$ python3 -q
>>> import numpy as np
>>> np.set_printoptions(suppress=True, linewidth=160)
>>> rng = np.random.default_rng(41222)
>>> feats = np.eye(5, dtype=int)[rng.permutation(5)] * np.array([2, 0, 2, 3, -2])
>>> feats
array([[ 0,  0,  0,  0,  0],
       [ 0,  0,  2,  0,  0],
       [ 0,  0,  0,  3,  0],
       [ 0,  0,  0,  0, -2],
       [ 2,  0,  0,  0,  0]])
>>> feats.sum(axis=1)
array([ 0,  2,  3, -2,  2])
>>> np.round(np.linalg.svd(feats, compute_uv=False), 1)
array([3., 2., 2., 2., 0.])
>>> feats.sum(axis=0)
array([ 2,  0,  2,  3, -2])
>>> feats.shape
(5, 5)
>>> np.count_nonzero(feats)
np.int64(4)
>>> np.round(np.linalg.norm(feats), 1)
np.float64(4.6)
>>> Uu, sig, vt = np.linalg.svd(feats)
>>> V = vt[:(sig > 1e-8).sum()]
>>> x = feats[3] + 5 * feats[4] + rng.integers(2) * np.eye(5)[0]
>>> x
array([10.,  0.,  0.,  0., -2.])
>>> V.T @ V
array([[1., 0., 0., 0., 0.],
       [0., 0., 0., 0., 0.],
       [0., 0., 1., 0., 0.],
       [0., 0., 0., 1., 0.],
       [0., 0., 0., 0., 1.]])
>>> F = np.load("sample10.npy")
>>> F
array([[ 7, -2, -5, -2,  4],
       [ 0,  9,  1,  6,  9],
       [ 0,  0, -4, -2,  5],
       [ 0,  0,  0,  4, -1],
       [ 0,  0,  0,  0, -8]])
>>> x = np.array([7, 4, 6, 1, 4])
>>> a = np.maximum(F @ x, 0)
>>> np.maximum(F @ (3 * x), 0)
array([ 75, 252,   0,   0,   0])
>>> F.T @ a
array([175, 706, -41, 454, 856])
>>> lab = rng.permutation(5)
>>> lab
array([1, 2, 0, 3, 4])
>>> B = F[lab][:, lab]
>>> round(float(np.linalg.det(B)), 1), np.round(np.linalg.det(F[lab]), 1)
(8064.0, np.float64(8064.0))
>>> np.allclose(B, F)
False
>>> np.diag(B)
array([ 9, -4,  7,  4, -8])
>>> np.prod(np.diag(F)), round(np.linalg.det(F), 1)
(np.int64(8064), np.float64(8064.0))
>>> F @ F
array([[ 49, -32, -17, -24, -45],
       [  0,  81,   5,  76,   8],
       [  0,   0,  16,   0, -58],
       [  0,   0,   0,  16,   4],
       [  0,   0,   0,   0,  64]])
>>> lab = rng.permutation(5)
>>> B = F[:, lab] * rng.choice([-1, 1], 5)
>>> B
array([[ 2,  4,  2, -5, -7],
       [-9,  9, -6,  1,  0],
       [ 0,  5,  2, -4,  0],
       [ 0, -1, -4,  0,  0],
       [ 0, -8,  0,  0,  0]])
>>> Uu, _, vt = np.linalg.svd(F.T @ B)
>>> np.round(np.linalg.lstsq(F, B)[0], 1) + 0
array([[ 0.,  0.,  0.,  0., -1.],
       [-1.,  0.,  0.,  0.,  0.],
       [ 0.,  0.,  0.,  1.,  0.],
       [ 0.,  0., -1.,  0.,  0.],
       [ 0.,  1.,  0.,  0.,  0.]])
>>> f = np.array([4, -1, -2, 0, 0])
>>> B = F + np.outer(f, np.eye(5)[0])
>>> np.linalg.matrix_rank(B - F)
np.int64(1)
>>> round(float(np.linalg.det(B) / np.linalg.det(F)), 1), round(float(1 + np.linalg.solve(F, f)[0]), 1)
(1.9, 1.9)
>>> B
array([[11., -2., -5., -2.,  4.],
       [-1.,  9.,  1.,  6.,  9.],
       [-2.,  0., -4., -2.,  5.],
       [ 0.,  0.,  0.,  4., -1.],
       [ 0.,  0.,  0.,  0., -8.]])
>>> data = np.array([[-3.0, 0.0, 3.0, 0.0],
...     [-5.0, 2.0, 3.0, 0.0],
...     [-6.0, 0.0, 6.0, 0.0],
...     [-6.0, 0.0, 4.0, 2.0]])
>>> data[3] @ data[1]
np.float64(42.0)
>>> round(np.linalg.norm(data, 2), 1)
np.float64(13.3)
>>> round(np.linalg.norm(data[3] - data[1]), 1)
np.float64(3.2)
>>> np.linalg.matrix_rank(data, rtol=0.1)
np.int64(3)
>>> np.argsort(-np.linalg.norm(data, axis=0).round(6), kind="stable")[:3]
array([0, 2, 1])
>>> np.round(np.linalg.norm(data, 2) / np.linalg.norm(data), 1)
np.float64(1.0)
>>> np.round(data @ np.linalg.pinv(data) @ data, 1) + 0
array([[-3.,  0.,  3.,  0.],
       [-5.,  2.,  3.,  0.],
       [-6.,  0.,  6.,  0.],
       [-6.,  0.,  4.,  2.]])
>>> np.abs(np.diag(np.linalg.qr(data)[1])) > 1e-9
array([ True,  True,  True, False])
>>> np.einsum("ij,ji->", data, data)
np.float64(17.0)
>>> np.round(np.linalg.eigvals(data), 1)
array([2., 2., 3., 0.])
>>> np.kron(np.eye(2, dtype=int), data)
array([[-3.,  0.,  3.,  0., -0.,  0.,  0.,  0.],
       [-5.,  2.,  3.,  0., -0.,  0.,  0.,  0.],
       [-6.,  0.,  6.,  0., -0.,  0.,  0.,  0.],
       [-6.,  0.,  4.,  2., -0.,  0.,  0.,  0.],
       [-0.,  0.,  0.,  0., -3.,  0.,  3.,  0.],
       [-0.,  0.,  0.,  0., -5.,  2.,  3.,  0.],
       [-0.,  0.,  0.,  0., -6.,  0.,  6.,  0.],
       [-0.,  0.,  0.,  0., -6.,  0.,  4.,  2.]])
>>> E = np.load("block15.npy")
>>> E
array([[0.4, 0.4, 0.2],
       [0.5, 0.5, 0. ],
       [0. , 0.5, 0.5]])
>>> B = E / np.linalg.norm(E, axis=1, keepdims=True)
>>> G = B @ B.T
>>> np.round(np.degrees(np.arccos(np.clip(G[0, 2], -1, 1))), 1)
np.float64(45.0)
>>> G.round(1)
array([[1. , 0.9, 0.7],
       [0.9, 1. , 0.5],
       [0.7, 0.5, 1. ]])
>>> np.argwhere(np.triu(np.abs(G) > 0.95, 1))
array([], shape=(0, 2), dtype=int64)
>>> (np.abs(G) > 0.9).astype(int)
array([[1, 1, 0],
       [1, 1, 0],
       [0, 0, 1]])
>>> np.round(np.linalg.norm(B, axis=1), 1)
array([1., 1., 1.])
>>> O, V = np.linalg.qr(E[:, :2])[0], np.linalg.qr(E[:, 2:])[0]
>>> sig = np.linalg.svd(O.T @ V, compute_uv=False)
>>> round(float(np.linalg.norm(O @ O.T - V @ V.T, 2)), 1)
1.0
>>> np.round(np.degrees(np.arccos(sig.clip(0, 1))), 1)
array([16.9])
>>> sig.round(1)
array([1.])
>>> (sig > 0.9).sum()
np.int64(1)
>>> X = np.loadtxt("arr.csv", delimiter=",")
>>> X.round(1)
array([[0.4, 0.3, 0.2, 0.3, 0.2],
       [0.3, 0.2, 0.1, 0.2, 0.1],
       [0.2, 0.1, 0.1, 0.1, 0.1],
       [0.3, 0.2, 0.1, 0.2, 0.1],
       [0.2, 0.1, 0.1, 0.1, 0.1]])
>>> # rows and columns are dependent
>>> w, V = np.linalg.eigh(X)
>>> x = np.array([1, 2, 0, 3, 3])
>>> np.round(np.linalg.eigvalsh(X[1:, 1:]), 1) + 0
array([0. , 0. , 0. , 0.6])
>>> (np.sign(V[:, -1].round(6)) == np.sign(V[0, -1].round(6))).astype(int)
array([1, 1, 1, 1, 1])
>>> np.round(V * np.maximum(w, 0) @ V.T, 1)
array([[0.4, 0.3, 0.2, 0.3, 0.2],
       [0.3, 0.2, 0.1, 0.2, 0.1],
       [0.2, 0.1, 0.1, 0.1, 0.1],
       [0.3, 0.2, 0.1, 0.2, 0.1],
       [0.2, 0.1, 0.1, 0.1, 0.1]])
>>> w, V = np.linalg.eigh(X)
>>> np.unique(w.round(6) + 0, return_counts=True)[1]
array([4, 1])
>>> np.round(np.linalg.eigvalsh(X @ X), 1) + 0
array([0., 0., 0., 0., 1.])
>>> np.round(np.linalg.eigvalsh(X + -2 * np.eye(5)), 1)
array([-2., -2., -2., -2., -1.])
>>> B = X / np.sqrt((X ** 2).mean(axis=1, keepdims=True))
>>> np.round(np.linalg.norm(B, axis=1), 1)
array([2.2, 2.2, 2.2, 2.2, 2.2])
>>> np.linalg.matrix_rank(B) == np.linalg.matrix_rank(X)
np.True_
>>> Uu, sig, vt = np.linalg.svd(X)
>>> V = vt[:(sig > 1e-8).sum()]
>>> x = X[2] + -2 * X[0] + rng.integers(2) * np.eye(5)[2]
>>> x.round(1)
array([-0.7, -0.5,  0.7, -0.5, -0.3])
>>> round(float(np.linalg.norm(x - V.T @ V @ x)), 1)
1.0
>>> np.linalg.matrix_rank(np.vstack([X, x]))
np.int64(2)
>>> np.allclose(V.T @ V @ x, x)
False
>>> np.round(np.diag(V.T @ V), 1)
array([0.4, 0.2, 0.1, 0.2, 0.1])
>>> A = np.load("mat.npy")
>>> A
array([[-3.9,  2. , -3.2],
       [ 0.4,  6.3,  0. ],
       [-0.8,  4. , -1.2],
       [-0.3,  5.1, -0.6],
       [-3.5, -1.1, -3.8],
       [-0.2,  0.5, -1.7],
       [-3.8,  1.3, -3.3],
       [-2.2,  3.6, -1.9],
       [ 0.2,  3.3, -0.8],
       [-5.6,  0.5, -4.5],
       [-5. ,  5.1, -3. ],
       [ 0.7,  6.1,  0.1],
       [ 0.1,  2.4, -1.1],
       [-4.6,  2.4, -3.4],
       [-7.2,  1.3, -5. ],
       [ 0.5,  1.2, -1.2],
       [-2.7, -0.9, -3.3],
       [-0.5,  2.1, -1.4],
       [ 0.4,  6.5,  0.1],
       [-0.6,  2.9, -1.3],
       [-3.5,  4. , -2.5],
       [-0.9,  2.6, -1.5],
       [-2.2,  2.6, -2.2]])
>>> x = np.array([3, 9, 7])
>>> np.sign((A @ x).round(6))
array([-1.,  1.,  1.,  1., -1., -1., -1.,  1.,  1., -1.,  1.,  1.,  1., -1., -1.,  1., -1.,  1.,  1.,  1.,  1.,  1.,  1.])
>>> A @ np.eye(3)[2]
array([-3.2,  0. , -1.2, -0.6, -3.8, -1.7, -3.3, -1.9, -0.8, -4.5, -3. ,  0.1, -1.1, -3.4, -5. , -1.2, -3.3, -1.4,  0.1, -1.3, -2.5, -1.5, -2.2])
>>> (A @ x).argmax()
np.int64(18)
>>> Xc = A - A.mean(axis=0)
>>> V = np.linalg.svd(Xc)[2][:2]
>>> B = Xc - Xc @ V.T @ V
>>> np.round(B.std(axis=0), 1) + 0
array([0., 0., 0.])
>>> round(float(np.linalg.norm(B) / np.linalg.norm(Xc)), 1)
0.0
>>> np.round((Xc @ V.T).std(axis=0), 1)
array([2.9, 1.7])
>>> arr = np.array([[-0.2, 1.0, -1.0],
...     [-0.2, 1.0, -1.0],
...     [0.0, -0.6, 0.8],
...     [0.0, -0.4, 0.5],
...     [-0.1, 0.9, -0.8],
...     [-0.1, 0.7, -0.8],
...     [0.0, 0.1, -0.3],
...     [-0.1, 0.8, -0.7],
...     [0.2, -1.0, 1.0],
...     [0.1, -0.8, 0.8],
...     [0.1, -0.7, 0.4],
...     [-0.1, 0.8, -0.8],
...     [0.0, 0.0, 0.3],
...     [0.0, 0.5, -0.5],
...     [0.0, -0.4, 0.4],
...     [0.0, -0.1, 0.0],
...     [0.2, -1.0, 0.9]])
>>> lab = arr[:, 1] > np.median(arr[:, 1])
>>> f = arr[lab].mean(axis=0) - arr[~lab].mean(axis=0)
>>> f.round(1)
array([-0.2,  1.3, -1.3])
>>> np.argsort(-np.abs(f).round(6), kind="stable")
array([2, 1, 0])
>>> rk = np.linalg.matrix_rank(feats)
>>> rk
np.int64(4)
>>> ns = np.linalg.svd(feats)[2][rk:].T
>>> np.linalg.matrix_rank(feats.T @ feats), np.linalg.matrix_rank(feats @ feats.T)
(np.int64(4), np.int64(4))
>>> [int(np.linalg.matrix_rank(np.delete(feats, i, axis=0))) for i in range(5)]
[4, 3, 3, 3, 3]
>>> [int(np.linalg.matrix_rank(feats[:, :j + 1])) for j in range(5)]
[1, 1, 2, 3, 4]
>>> ns @ ns.T
array([[0., 0., 0., 0., 0.],
       [0., 1., 0., 0., 0.],
       [0., 0., 0., 0., 0.],
       [0., 0., 0., 0., 0.],
       [0., 0., 0., 0., 0.]])
>>> J = (rng.random((6, 6)) < 0.3) + np.eye(6)
>>> J /= J.sum(axis=1, keepdims=True)
>>> J.round(1)
array([[0.4, 0.2, 0.2, 0. , 0. , 0.2],
       [0.2, 0.2, 0. , 0.2, 0. , 0.2],
       [0. , 0.5, 0.5, 0. , 0. , 0. ],
       [0. , 0. , 0. , 0.5, 0. , 0.5],
       [0. , 0.3, 0. , 0. , 0.7, 0. ],
       [0. , 0. , 0.2, 0.2, 0. , 0.5]])
>>> f = np.array([9, 1, 0])
>>> B = E + np.outer(f, np.eye(3)[1])
>>> B
array([[0.4, 9.4, 0.2],
       [0.5, 1.5, 0. ],
       [0. , 0.5, 0.5]])
>>> np.linalg.matrix_rank(np.linalg.inv(B) - np.linalg.inv(E), tol=1e-8)
np.int64(1)
